>>> import numpy as np
>>> np.set_printoptions(suppress=True, linewidth=100)
>>> def rd(a):
...     return np.round(a, 3) + 0
... 
>>> A = np.array([[5.0, 1.0, 2.0, 2.0, 2.0, 3.0, 2.0, 0.0],
...     [3.0, 1.0, 1.0, 3.0, 5.0, 5.0, 3.0, 1.0],
...     [5.0, 5.0, 0.0, 2.0, 4.0, 4.0, 3.0, 2.0],
...     [1.0, 0.0, 3.0, 5.0, 2.0, 1.0, 1.0, 2.0],
...     [5.0, 5.0, 4.0, 3.0, 2.0, 5.0, 0.0, 0.0],
...     [0.0, 0.0, 4.0, 5.0, 5.0, 2.0, 3.0, 2.0],
...     [0.0, 0.0, 0.0, 0.0, 0.0, 0.0, 3.0, 5.0],
...     [0.0, 0.0, 0.0, 0.0, 0.0, 0.0, 2.0, -3.0]])
>>> q, Rm = np.linalg.qr(A)
>>> print(q.shape, Rm.shape)
(8, 8) (8, 8)
>>> other = A / np.linalg.norm(A, axis=1, keepdims=True)
>>> gram = other @ other.T
>>> print((np.abs(gram) > 0.9).astype(int))
[[1 0 0 0 0 0 0 0]
 [0 1 0 0 0 0 0 0]
 [0 0 1 0 0 0 0 0]
 [0 0 0 1 0 1 0 0]
 [0 0 0 0 1 0 0 0]
 [0 0 0 1 0 1 0 0]
 [0 0 0 0 0 0 1 0]
 [0 0 0 0 0 0 0 1]]
>>> print(np.argwhere(np.triu(np.abs(gram) > 0.95, 1)))
[]
>>> feats = np.load("block9.npy")
>>> print(feats)
[[ 0.811 -0.774 -1.743 -0.056]
 [-2.123  0.315  0.297  0.439]
 [ 2.976  0.021 -2.364 -0.115]
 [ 1.905 -0.665 -0.96   1.093]
 [-0.342 -0.291 -0.736  0.005]
 [ 2.375  0.685  1.402  0.346]
 [-1.128  0.583  1.271 -0.108]
 [ 2.426  0.066 -0.039  0.049]
 [ 0.285 -0.985  1.197  0.031]
 [ 2.046  0.132  1.982  0.733]
 [ 7.415  1.458 -3.961  0.483]
 [-1.286 -0.3    0.404  0.252]
 [-2.603  0.35   1.288  0.1  ]
 [-3.162 -1.755  2.735 -0.645]
 [ 0.26  -0.061 -1.938 -0.008]
 [-0.297  0.06  -0.178 -0.508]
 [-3.586 -0.477  0.268  0.042]]
>>> D = np.linalg.norm(feats[:, None] - feats[None], axis=-1)
>>> print(np.unravel_index(D.round(6).argmax(), D.shape))
(np.int64(10), np.int64(13))
>>> print((D + 1e9 * np.eye(17)).round(6).argmin(axis=1))
[14 11  3  7 15  9 11  5 15  5  2  1  1 12  0  4 12]
>>> print(D.shape)
(17, 17)
>>> other = feats / np.sqrt((feats ** 2).mean(axis=1, keepdims=True))
>>> print(rd(np.linalg.norm(other, axis=1)))
[2. 2. 2. 2. 2. 2. 2. 2. 2. 2. 2. 2. 2. 2. 2. 2. 2.]
>>> print(np.linalg.matrix_rank(other) == np.linalg.matrix_rank(feats))
True
